>>> import numpy as np
>>> np.set_printoptions(suppress=True, linewidth=120)
>>> mat = np.load("block6.npy")
>>> mat
array([[ 0,  1,  1,  1, -1,  0],
       [ 1, -2,  4, -1,  1, -1],
       [ 1,  4, -4, -2, -3,  0],
       [ 1, -1, -2, -2,  3,  3],
       [-1,  1, -3,  3,  2,  0],
       [ 0, -1,  0,  3,  0,  4]])
>>> rng = np.random.default_rng(65271)
>>> idx = rng.permutation(6)
>>> Y = mat[:, idx] * rng.choice([-1, 1], 6)
>>> Y
array([[-1,  1,  1,  1,  0,  0],
       [ 1, -1, -2,  4,  1,  1],
       [-3, -2,  4, -4,  0,  1],
       [ 3, -2, -1, -2, -3,  1],
       [ 2,  3,  1, -3,  0, -1],
       [ 0,  3, -1,  0, -4,  0]])
>>> U, _, Vt = np.linalg.svd(mat.T @ Y)
>>> np.round(U @ Vt, 2) + 0
array([[ 0.,  0.,  0.,  0.,  0.,  1.],
       [ 0.,  0.,  1.,  0.,  0.,  0.],
       [ 0.,  0.,  0.,  1.,  0.,  0.],
       [ 0.,  1.,  0.,  0.,  0.,  0.],
       [ 1.,  0.,  0.,  0.,  0.,  0.],
       [ 0.,  0.,  0.,  0., -1.,  0.]])
>>> np.round(np.linalg.lstsq(mat, Y)[0], 2) + 0
array([[ 0.,  0.,  0.,  0.,  0.,  1.],
       [ 0.,  0.,  1.,  0.,  0.,  0.],
       [ 0.,  0.,  0.,  1.,  0.,  0.],
       [ 0.,  1.,  0.,  0.,  0.,  0.],
       [ 1.,  0.,  0.,  0.,  0.,  0.],
       [ 0.,  0.,  0.,  0., -1.,  0.]])
>>> m1 = np.load("m.npy")
>>> m1
array([[1, 0, 0, 0, 0, 0, 0, 0],
       [0, 1, 0, 0, 0, 0, 0, 0],
       [0, 0, 0, 0, 0, 0, 0, 1],
       [0, 0, 1, 0, 0, 0, 0, 0],
       [0, 0, 0, 0, 1, 0, 0, 0],
       [0, 0, 0, 1, 0, 0, 0, 0],
       [0, 0, 0, 0, 0, 1, 0, 0],
       [0, 0, 0, 0, 0, 0, 1, 0]])
>>> # orthonormal columns
>>> x0 = np.array([1, 3, 5, -3, -5, 4, 3, -4])
>>> [p for p in range(1, 25) if np.allclose(np.linalg.matrix_power(m1, p), np.eye(8))]
[5, 10, 15, 20]
>>> np.round(np.abs(np.linalg.eigvals(m1)), 2)
array([1., 1., 1., 1., 1., 1., 1., 1.])
>>> m1.T @ (m1 @ x0)
array([ 1,  3,  5, -3, -5,  4,  3, -4])
>>> np.round(np.linalg.inv(m1), 2)
array([[1., 0., 0., 0., 0., 0., 0., 0.],
       [0., 1., 0., 0., 0., 0., 0., 0.],
       [0., 0., 0., 1., 0., 0., 0., 0.],
       [0., 0., 0., 0., 0., 1., 0., 0.],
       [0., 0., 0., 0., 1., 0., 0., 0.],
       [0., 0., 0., 0., 0., 0., 1., 0.],
       [0., 0., 0., 0., 0., 0., 0., 1.],
       [0., 0., 1., 0., 0., 0., 0., 0.]])
>>> J = np.load("test19.npy")
>>> J
array([[ 34,  -5, -18,   6,   7, -15, -24],
       [ -5,  28,   4, -11, -20,  -5,  10],
       [-18,   4,  19, -12,  -1,  12,  12],
       [  6, -11, -12,  50,  -7, -19, -15],
       [  7, -20,  -1,  -7,  68,  24, -18],
       [-15,  -5,  12, -19,  24,  30,  12],
       [-24,  10,  12, -15, -18,  12,  31]])
>>> np.round(np.linalg.norm(m1, axis=0), 2)
array([1., 1., 1., 1., 1., 1., 1., 1.])
>>> m1[:, 2] @ m1[:, 3]
np.int64(0)
>>> idx = rng.permutation(7)
>>> Y = J[:, idx] * rng.choice([-1, 1], 7)
>>> Y
array([[-15,  24, -34,  -6,  -5,   7,  18],
       [ -5, -10,   5,  11,  28, -20,  -4],
       [ 12, -12,  18,  12,   4,  -1, -19],
       [-19,  15,  -6, -50, -11,  -7,  12],
       [ 24,  18,  -7,   7, -20,  68,   1],
       [ 30, -12,  15,  19,  -5,  24, -12],
       [ 12, -31,  24,  15,  10, -18, -12]])
>>> U, _, Vt = np.linalg.svd(J.T @ Y)
>>> idx
array([5, 6, 0, 3, 1, 4, 2])
>>> np.round(np.linalg.lstsq(J, Y)[0], 2) + 0
array([[ 0.,  0., -1.,  0.,  0.,  0.,  0.],
       [ 0.,  0.,  0.,  0.,  1.,  0.,  0.],
       [ 0.,  0.,  0.,  0.,  0.,  0., -1.],
       [ 0.,  0.,  0., -1.,  0.,  0.,  0.],
       [ 0.,  0.,  0.,  0.,  0.,  1.,  0.],
       [ 1.,  0.,  0.,  0.,  0.,  0.,  0.],
       [ 0., -1.,  0.,  0.,  0.,  0.,  0.]])
>>> x0 = np.array([0, 0, 0, 2, -2, -1, -2])
>>> y = Y @ x0
>>> y
array([-45,  -6,  55, -95, -16,  48,  52])
>>> np.round(np.linalg.solve(Y, Y[:, 2]), 2) + 0
array([0., 0., 1., 0., 0., 0., 0.])
>>> np.round(np.linalg.solve(Y.T, Y[5]), 2) + 0
array([0., 0., 0., 0., 0., 1., 0.])
>>> np.round(np.linalg.solve(Y, y + Y[:, 0]), 2) + 0
array([ 1.,  0.,  0.,  2., -2., -1., -2.])
>>> A = np.loadtxt("arr.csv", delimiter=",")
>>> A
array([[ 4.,  1.,  4.,  0., -5.,  0.,  1.,  0.,  5., -1.],
       [ 1.,  0., -1.,  0.,  3., -1.,  0.,  0.,  4.,  3.],
       [ 4., -1., -6., -4.,  2.,  0., -1.,  0.,  2., -1.],
       [ 0.,  0., -4., -4.,  2., -3., -3., -3., -3., -2.],
       [-5.,  3.,  2.,  2.,  2., -6., -2.,  0.,  1.,  4.],
       [ 0., -1.,  0., -3., -6.,  2.,  6.,  2.,  5.,  2.],
       [ 1.,  0., -1., -3., -2.,  6., -4.,  0.,  0.,  4.],
       [ 0.,  0.,  0., -3.,  0.,  2.,  0., -4., -2.,  0.],
       [ 5.,  4.,  2., -3.,  1.,  5.,  0., -2.,  2., -2.],
       [-1.,  3., -1., -2.,  4.,  2.,  4.,  0., -2.,  6.]])
>>> np.linalg.matrix_power(m1, 100)
array([[1, 0, 0, 0, 0, 0, 0, 0],
       [0, 1, 0, 0, 0, 0, 0, 0],
       [0, 0, 1, 0, 0, 0, 0, 0],
       [0, 0, 0, 1, 0, 0, 0, 0],
       [0, 0, 0, 0, 1, 0, 0, 0],
       [0, 0, 0, 0, 0, 1, 0, 0],
       [0, 0, 0, 0, 0, 0, 1, 0],
       [0, 0, 0, 0, 0, 0, 0, 1]])
>>> np.linalg.matrix_power(m1, 2)
array([[1, 0, 0, 0, 0, 0, 0, 0],
       [0, 1, 0, 0, 0, 0, 0, 0],
       [0, 0, 0, 0, 0, 0, 1, 0],
       [0, 0, 0, 0, 0, 0, 0, 1],
       [0, 0, 0, 0, 1, 0, 0, 0],
       [0, 0, 1, 0, 0, 0, 0, 0],
       [0, 0, 0, 1, 0, 0, 0, 0],
       [0, 0, 0, 0, 0, 1, 0, 0]])
>>> m1 @ np.ones(8)
array([1., 1., 1., 1., 1., 1., 1., 1.])
>>> pr = np.eye(8)[2]
>>> for _ in range(6):
...     pr = pr @ m1
...     print(pr.round(2))
... 
[0. 0. 0. 0. 0. 0. 0. 1.]
[0. 0. 0. 0. 0. 0. 1. 0.]
[0. 0. 0. 0. 0. 1. 0. 0.]
[0. 0. 0. 1. 0. 0. 0. 0.]
[0. 0. 1. 0. 0. 0. 0. 0.]
[0. 0. 0. 0. 0. 0. 0. 1.]
>>> f, g = A[5], A[0]
>>> f @ f
np.float64(119.0)
>>> pr = (f @ g) / (f @ f) * f
>>> np.outer(f, g)
array([[  0.,   0.,   0.,   0.,  -0.,   0.,   0.,   0.,   0.,  -0.],
       [ -4.,  -1.,  -4.,  -0.,   5.,  -0.,  -1.,  -0.,  -5.,   1.],
       [  0.,   0.,   0.,   0.,  -0.,   0.,   0.,   0.,   0.,  -0.],
       [-12.,  -3., -12.,  -0.,  15.,  -0.,  -3.,  -0., -15.,   3.],
       [-24.,  -6., -24.,  -0.,  30.,  -0.,  -6.,  -0., -30.,   6.],
       [  8.,   2.,   8.,   0., -10.,   0.,   2.,   0.,  10.,  -2.],
       [ 24.,   6.,  24.,   0., -30.,   0.,   6.,   0.,  30.,  -6.],
       [  8.,   2.,   8.,   0., -10.,   0.,   2.,   0.,  10.,  -2.],
       [ 20.,   5.,  20.,   0., -25.,   0.,   5.,   0.,  25.,  -5.],
       [  8.,   2.,   8.,   0., -10.,   0.,   2.,   0.,  10.,  -2.]])
>>> X = np.array([[2, 3, 4, 5],
...     [6, 7, 8, 9],
...     [10, 11, 12, 13],
...     [14, 15, 16, 17],
...     [18, 19, 20, 21],
...     [22, 23, 24, 25]])
>>> X
array([[ 2,  3,  4,  5],
       [ 6,  7,  8,  9],
       [10, 11, 12, 13],
       [14, 15, 16, 17],
       [18, 19, 20, 21],
       [22, 23, 24, 25]])
>>> # null space of dimension 2
>>> r = np.linalg.matrix_rank(X)
>>> r
np.int64(2)
>>> N = np.linalg.svd(X)[2][r:].T
>>> N.shape
(4, 2)
>>> [int(np.linalg.matrix_rank(X[:i])) for i in range(1, len(X) + 1)]
[1, 2, 2, 2, 2, 2]
>>> [int(np.linalg.matrix_rank(np.delete(X, i, axis=0))) for i in range(6)]
[2, 2, 2, 2, 2, 2]
>>> np.allclose(X @ N, 0)
True
>>> np.linalg.matrix_rank(X.T @ X), np.linalg.matrix_rank(X @ X.T)
(np.int64(2), np.int64(2))
